% ipython --no-banner

In [1]: import numpy as np

In [2]: from numpy import linalg as LA

In [3]: np.set_printoptions(suppress=True, linewidth=200)

In [4]: B = np.array([[0, 0, 3, 3], [2, 3, 1, 2], [1, 1, 1, 3], [2, 0, 0, 2]])

In [5]: E = B.T @ B

In [6]: E
Out[6]: 
array([[ 9,  7,  3, 11],
       [ 7, 10,  4,  9],
       [ 3,  4, 11, 14],
       [11,  9, 14, 26]])

In [7]: w, vecs = LA.eigh(E)

In [8]: x = np.array([1, 1, 1, 3])

In [9]: x @ E @ x
Out[9]: np.int64(496)

In [10]: (np.sign(vecs[:, -1].round(6)) == np.sign(vecs[0, -1].round(6))).astype(int)
Out[10]: array([1, 1, 1, 1])

In [11]: np.round(vecs * np.sqrt(w) @ vecs.T, 2)
Out[11]: 
array([[ 2.34,  1.1 , -0.09,  1.52],
       [ 1.1 ,  2.79,  0.43,  0.91],
       [-0.09,  0.43,  2.63,  1.97],
       [ 1.52,  0.91,  1.97,  4.36]])

In [12]: np.round(vecs * np.maximum(w, 0) @ vecs.T, 2)
Out[12]: 
array([[ 9.,  7.,  3., 11.],
       [ 7., 10.,  4.,  9.],
       [ 3.,  4., 11., 14.],
       [11.,  9., 14., 26.]])

In [13]: w, vecs = LA.eigh(E)

In [14]: np.unique(w.round(6) + 0, return_counts=True)[1]
Out[14]: array([1, 1, 1, 1])

In [15]: np.round(np.abs(vecs[:, -1]), 2)
Out[15]: array([0.36, 0.34, 0.41, 0.77])

In [16]: np.round(vecs @ np.diag(w) @ vecs.T, 2)
Out[16]: 
array([[ 9.,  7.,  3., 11.],
       [ 7., 10.,  4.,  9.],
       [ 3.,  4., 11., 14.],
       [11.,  9., 14., 26.]])

In [17]: np.abs(vecs[:, -1]).round(6).argmax()
Out[17]: np.int64(3)

In [18]: (w > 1e-8).sum(), (w < -1e-8).sum()
Out[18]: (np.int64(4), np.int64(0))

In [19]: np.round(LA.svd(E, compute_uv=False), 2)
Out[19]: array([42.69,  9.3 ,  3.61,  0.4 ])

In [20]: np.round(LA.eigvalsh(E + -1 * np.eye(4)), 2)
Out[20]: array([-0.6 ,  2.61,  8.3 , 41.69])

In [21]: np.round(LA.eigvalsh(E @ E), 2)
Out[21]: array([   0.16,   13.03,   86.49, 1822.32])

In [22]: np.round(vecs.T @ vecs, 2) + 0
Out[22]: 
array([[1., 0., 0., 0.],
       [0., 1., 0., 0.],
       [0., 0., 1., 0.],
       [0., 0., 0., 1.]])

In [23]: w.round(2)
Out[23]: array([ 0.4 ,  3.61,  9.3 , 42.69])

In [24]: np.round(vecs.T @ E @ vecs, 2) + 0
Out[24]: 
array([[ 0.4 ,  0.  ,  0.  ,  0.  ],
       [ 0.  ,  3.61,  0.  ,  0.  ],
       [ 0.  ,  0.  ,  9.3 ,  0.  ],
       [ 0.  ,  0.  ,  0.  , 42.69]])

In [25]: round(w.sum(), 2), np.trace(E)
Out[25]: (np.float64(56.0), np.int64(56))

In [26]: x = np.ones(4)

In [27]: for _ in range(6):
    ...:     x = E @ x
    ...:     x /= LA.norm(x)
    ...:     print(round(x @ E @ x, 2))
    ...: 
42.62
42.69
42.69
42.69
42.69
42.69

In [28]: x.round(2)
Out[28]: array([0.36, 0.34, 0.41, 0.77])

In [29]: t3 = np.stack([E, 2 * E, E[::-1]])

In [30]: t3.sum(axis=0)
Out[30]: 
array([[38, 30, 23, 59],
       [24, 34, 23, 41],
       [16, 22, 37, 51],
       [42, 34, 45, 89]])

In [31]: LA.matrix_rank(t3)
Out[31]: array([4, 4, 4])

In [32]: t3.shape
Out[32]: (3, 4, 4)

In [33]: w, vecs = LA.eig(E)

In [34]: np.round(E @ vecs[:, 0] - w[0] * vecs[:, 0], 2) + 0
Out[34]: array([0., 0., 0., 0.])

In [35]: np.round(np.sort(LA.eigvals(E.T)), 2)
Out[35]: array([ 0.4 ,  3.61,  9.3 , 42.69])

In [36]: F = np.load("w.npy")

In [37]: F
Out[37]: 
array([[ 1,  1,  1],
       [ 0,  0,  0],
       [ 2,  0,  1],
       [ 0,  0,  0],
       [-2, -1, -1],
       [ 0,  0,  0],
       [ 0,  0,  0],
       [ 0,  0,  0],
       [ 0,  0,  0],
       [ 0,  0,  0],
       [ 0,  0,  0],
       [ 0,  0,  0],
       [ 0,  0,  0],
       [-2, -1, -1],
       [ 0,  0,  0],
       [ 0, -1,  0],
       [-2, -1, -1]])

In [38]: labels = F[:, 0] > np.median(F[:, 0])

In [39]: u = F[labels].mean(axis=0) - F[~labels].mean(axis=0)

In [40]: round(float((((F - F.mean(axis=0)) @ u > 0) == labels).mean()), 2)
Out[40]: 0.35

In [41]: labels.astype(int)
Out[41]: array([1, 0, 1, 0, 0, 0, 0, 0, 0, 0, 0, 0, 0, 0, 0, 0, 0])

In [42]: m1 = np.array([[1, -2, 4], [1, -1, 1], [1, 0, 0]])

In [43]: B = m1[0, 0] * m1[1:] - np.outer(m1[1:, 0], m1[0])

In [44]: B
Out[44]: 
array([[ 0,  1, -3],
       [ 0,  2, -4]])

In [45]: LA.matrix_rank(B), LA.matrix_rank(m1)
Out[45]: (np.int64(2), np.int64(3))

In [46]: m1[:, 0] / m1[0, 0]
Out[46]: array([1., 1., 1.])

In [47]: w, vecs = LA.eig(m1)

In [48]: np.round(m1 @ vecs[:, 0] - w[0] * vecs[:, 0], 2) + 0
Out[48]: array([0., 0., 0.])

In [49]: w.round(2)
Out[49]: array([ 2., -1., -1.])

In [50]: np.round(np.sort(LA.eigvals(m1.T)), 2)
Out[50]: array([-1., -1.,  2.])

In [51]: u, r1 = m1[1], m1[0]

In [52]: u @ r1
Out[52]: np.int64(7)

In [53]: u @ u
Out[53]: np.int64(3)

In [54]: p = (u @ r1) / (u @ u) * u

In [55]: round(LA.norm(u + r1) ** 2 + LA.norm(u - r1) ** 2, 2)
Out[55]: np.float64(48.0)

In [56]: x = np.array([1, 1, 2])

In [57]: y = m1 @ x

In [58]: y
Out[58]: array([7, 2, 1])

In [59]: np.round(LA.solve(m1.T, m1[1]), 2) + 0
Out[59]: array([0., 1., 0.])

In [60]: q, vecs = LA.qr(m1[:, :2])[0], LA.qr(m1[:, 2:])[0]

In [61]: sig = LA.svd(q.T @ vecs, compute_uv=False)

In [62]: sig.round(2)
Out[62]: array([0.98])

In [63]: W0 = np.loadtxt("arr.csv", delimiter=",")

In [64]: W0
Out[64]: 
array([[ 4.84,  2.39, -0.03],
       [-2.24, -1.08,  0.04],
       [ 0.29,  0.11, -0.04],
       [-0.06, -0.05, -0.04],
       [ 0.5 ,  0.27, -0.01],
       [ 0.75,  0.4 ,  0.  ],
       [-0.68, -0.34, -0.01],
       [-0.03, -0.02, -0.04],
       [-4.8 , -2.44,  0.02],
       [ 1.05,  0.48, -0.02],
       [-1.07, -0.51,  0.01],
       [ 0.7 ,  0.39,  0.  ],
       [ 2.64,  1.35,  0.02],
       [ 0.94,  0.45, -0.01],
       [-3.  , -1.5 ,  0.  ],
       [-3.79, -1.88,  0.01]])

In [65]: hat = np.triu(np.array([[0, -3, 3], [-3, 2, -2], [3, 2, -2]]), 1) + np.eye(3)

In [66]: B = hat @ m1 @ LA.inv(hat)

In [67]: LA.matrix_rank(B)
Out[67]: np.int64(3)

In [68]: np.trace(B), np.trace(m1)
Out[68]: (np.float64(0.0), np.int64(0))

In [69]: hat = W0 @ LA.solve(W0.T @ W0, W0.T)

In [70]: round(np.trace(hat), 2)
Out[70]: np.float64(3.0)

In [71]: G = np.cov(W0, rowvar=False)

In [72]: np.round(LA.eigvalsh(G)[::-1], 2) + 0
Out[72]: array([7.15, 0.  , 0.  ])

In [73]: np.round(np.corrcoef(W0[:, 1], W0[:, 0])[0, 1], 2)
Out[73]: np.float64(1.0)

In [74]: np.round(np.polyfit(W0[:, 1], W0[:, 0], 1), 2) + 0
Out[74]: array([2., 0.])

In [75]: np.round(np.corrcoef(W0.T), 2)
Out[75]: 
array([[ 1.  ,  1.  , -0.46],
       [ 1.  ,  1.  , -0.44],
       [-0.46, -0.44,  1.  ]])

In [76]: x = np.array([1, 2, 2])

In [77]: np.sign((W0 @ x).round(6))
Out[77]: array([ 1., -1.,  1., -1.,  1.,  1., -1., -1., -1.,  1., -1.,  1.,  1.,  1., -1., -1.])

In [78]: W0 @ np.eye(3)[1]
Out[78]: array([ 2.39, -1.08,  0.11, -0.05,  0.27,  0.4 , -0.34, -0.02, -2.44,  0.48, -0.51,  0.39,  1.35,  0.45, -1.5 , -1.88])

In [79]: mat = np.loadtxt("x.csv", delimiter=",")

In [80]: mat.round(2)
Out[80]: 
array([[ 0.92, -0.19, -0.09, -0.33],
       [ 0.35,  0.04,  0.46,  0.81],
       [-0.13, -0.3 ,  0.85, -0.42],
       [ 0.13,  0.93,  0.24, -0.23]])

In [81]: x = np.array([-1, 1, 1])

In [82]: y = m1 @ x

In [83]: b, lr = np.zeros(3), 1 / LA.norm(m1, 2) ** 2

In [84]: for i in range(60):
    ...:     b -= lr * m1.T @ (m1 @ b - y)
    ...:     if i % 10 == 0: print(i, round(LA.norm(m1 @ b - y), 2))
    ...: 
0 1.55
10 0.88
20 0.55
30 0.4
40 0.33
50 0.3

In [85]: round(LA.cond(m1), 2)
Out[85]: np.float64(13.91)

In [86]: b.round(2)
Out[86]: array([-1.14,  0.29,  0.66])

In [87]: round(float(LA.eigvals(mat).sum().real), 2)
Out[87]: 1.57

In [88]: np.round(LA.det(mat.T), 2)
Out[88]: np.float64(-1.0)

In [89]: np.round(np.kron(np.eye(2, dtype=int), mat), 2)
Out[89]: 
array([[ 0.92, -0.19, -0.09, -0.33,  0.  , -0.  , -0.  , -0.  ],
       [ 0.35,  0.04,  0.46,  0.81,  0.  ,  0.  ,  0.  ,  0.  ],
       [-0.13, -0.3 ,  0.85, -0.42, -0.  , -0.  ,  0.  , -0.  ],
       [ 0.13,  0.93,  0.24, -0.23,  0.  ,  0.  ,  0.  , -0.  ],
       [ 0.  , -0.  , -0.  , -0.  ,  0.92, -0.19, -0.09, -0.33],
       [ 0.  ,  0.  ,  0.  ,  0.  ,  0.35,  0.04,  0.46,  0.81],
       [-0.  , -0.  ,  0.  , -0.  , -0.13, -0.3 ,  0.85, -0.42],
       [ 0.  ,  0.  ,  0.  , -0.  ,  0.13,  0.93,  0.24, -0.23]])

In [90]: round(float(LA.det(2 * mat)), 2), np.round(LA.det(mat), 2)
Out[90]: (-16.0, np.float64(-1.0))

In [91]: def softmax(z):
    ...:     e = np.exp(z - z.max(axis=-1, keepdims=True))
    ...:     return e / e.sum(axis=-1, keepdims=True)
    ...: 

In [92]: np.round(softmax(mat[2]), 2)
Out[92]: array([0.19, 0.16, 0.51, 0.14])

In [93]: np.round(softmax(mat).sum(axis=1), 2)
Out[93]: array([1., 1., 1., 1.])

In [94]: np.round(softmax(mat[2] + -1), 2)
Out[94]: array([0.19, 0.16, 0.51, 0.14])

In [95]: S = mat @ mat.T / np.sqrt(4)

In [96]: np.round(softmax(S)[2] @ mat, 2)
Out[96]: array([ 0.26,  0.06,  0.43, -0.09])

In [97]: np.round(softmax(S), 2)
Out[97]: 
array([[0.35, 0.22, 0.22, 0.22],
       [0.22, 0.35, 0.22, 0.22],
       [0.22, 0.22, 0.35, 0.22],
       [0.22, 0.22, 0.22, 0.35]])

In [98]: np.round(softmax(S + np.triu(np.full(S.shape, -np.inf), 1)), 2)
Out[98]: 
array([[1.  , 0.  , 0.  , 0.  ],
       [0.38, 0.62, 0.  , 0.  ],
       [0.27, 0.27, 0.45, 0.  ],
       [0.22, 0.22, 0.22, 0.35]])

In [99]: rng = np.random.default_rng(5478)

In [100]: labels = rng.permutation(4)

In [101]: B = mat[:, labels] * rng.choice([-1, 1], 4)

In [102]: B.round(2)
Out[102]: 
array([[-0.92, -0.33, -0.09,  0.19],
       [-0.35,  0.81,  0.46, -0.04],
       [ 0.13, -0.42,  0.85,  0.3 ],
       [-0.13, -0.23,  0.24, -0.93]])

In [103]: left, _, vt = LA.svd(mat.T @ B)

In [104]: np.round(LA.lstsq(mat, B)[0], 2) + 0
Out[104]: 
array([[-1.,  0.,  0.,  0.],
       [ 0.,  0.,  0., -1.],
       [ 0.,  0.,  1.,  0.],
       [ 0.,  1.,  0.,  0.]])

In [105]: labels
Out[105]: array([0, 3, 2, 1])

In [106]: np.round(left @ vt, 2) + 0
Out[106]: 
array([[-1.,  0.,  0.,  0.],
       [ 0.,  0.,  0., -1.],
       [ 0.,  0.,  1.,  0.],
       [ 0.,  1.,  0.,  0.]])
